$ python -q
>>> import numpy as np
>>> import numpy.linalg as la
>>> np.set_printoptions(precision=2, suppress=True, linewidth=100, floatmode="fixed")
>>> def rnd(a):
...     return np.round(a, 2) + 0
... 
>>> data = np.load("test10.npy")
>>> data
array([[3, 3, 1, 3],
       [0, 0, 3, 3],
       [1, 2, 1, 3],
       [2, 2, 2, 2]])
>>> vals, V = la.eig(data)
>>> rnd(np.prod(vals))
np.float64(12.0)
>>> rnd(np.sort(la.eigvals(data @ data)))
array([ 0.89,  1.00,  2.72, 59.39])
>>> rnd(data @ V[:, 0] - vals[0] * V[:, 0])
array([0.00, 0.00, 0.00, 0.00])
>>> t3 = np.stack([data, -2 * data, data[::-1]])
>>> t3.sum(axis=0)
array([[-1, -1,  1, -1],
       [ 1,  2, -2,  0],
       [-1, -2,  2,  0],
       [ 1,  1, -1,  1]])
>>> la.matrix_rank(t3)
array([4, 4, 4])
>>> np.einsum("bij,cij->bc", t3, t3)
array([[  77, -154,   64],
       [-154,  308, -128],
       [  64, -128,   77]])
>>> rnd(la.norm(t3, axis=(1, 2)))
array([ 8.77, 17.55,  8.77])
>>> la.matrix_rank(t3.reshape(3, -1))
np.int64(2)
>>> t3.shape
(3, 4, 4)
>>> th = np.radians(45)
>>> r_ = np.eye(4)
>>> r_[0, 0] = r_[2, 2] = np.cos(th)
>>> r_[0, 2], r_[2, 0] = -np.sin(th), np.sin(th)
>>> rnd(r_)
array([[ 0.71,  0.00, -0.71,  0.00],
       [ 0.00,  1.00,  0.00,  0.00],
       [ 0.71,  0.00,  0.71,  0.00],
       [ 0.00,  0.00,  0.00,  1.00]])
>>> M2 = data @ r_.T
>>> np.allclose(la.norm(data, axis=1), la.norm(M2, axis=1))
True
>>> M = np.load("data.npy")
>>> M
array([[-5,  2, -3, -1,  3],
       [ 1, -9, -3,  2, -2],
       [ 1, -3, -8,  2,  3],
       [ 0,  2, -2, -8,  3],
       [-3,  0, -3, -1, -2]])
>>> rnd(la.det(M.T))
np.float64(-10638.0)
>>> rnd(np.poly(M))
array([    1.00,    32.00,   406.00,  2645.00,  8684.00, 10638.00])
>>> rnd(la.eigvals(M))
array([ -5.27+4.57j,  -5.27-4.57j,  -2.74+0.00j,  -6.57+0.00j, -12.14+0.00j])
>>> np.einsum("ii->", M)
np.int64(-32)
>>> rnd(la.eigvals(M).sum().real)
np.float64(-32.0)
>>> np.abs(M).max()
np.int64(9)
>>> rnd(la.norm(M))
np.float64(18.38)
>>> M - M[0]
array([[  0,   0,   0,   0,   0],
       [  6, -11,   0,   3,  -5],
       [  6,  -5,  -5,   3,   0],
       [  5,   0,   1,  -7,   0],
       [  2,  -2,   0,   0,  -5]])
>>> m1 = np.loadtxt("run14.csv", delimiter=",")
>>> m1
array([[ 4.00, -2.00,  0.00,  0.00],
       [ 0.00,  3.00,  0.00,  0.00],
       [ 0.00,  0.00,  4.00, -2.00],
       [ 0.00,  0.00,  0.00,  3.00]])
>>> Q, V = la.qr(m1[:, :1])[0], la.qr(m1[:, 1:])[0]
>>> sig = la.svd(Q.T @ V, compute_uv=False)
>>> rnd(la.norm(Q @ Q.T - V @ V.T, 2))
np.float64(1.0)
>>> rnd(np.degrees(np.arccos(sig.clip(0, 1))))
array([56.31])
>>> (sig > 0.9).sum()
np.int64(0)
>>> u, r1 = m1[1], m1[3]
>>> u @ r1
np.float64(0.0)
>>> u @ u
np.float64(9.0)
>>> p = (u @ r1) / (u @ u) * u
>>> rnd(la.norm(u + r1) ** 2 + la.norm(u - r1) ** 2)
np.float64(36.0)
>>> la.matrix_rank(np.outer(u, r1))
np.int64(1)
>>> r1 - p
array([0.00, 0.00, 0.00, 3.00])
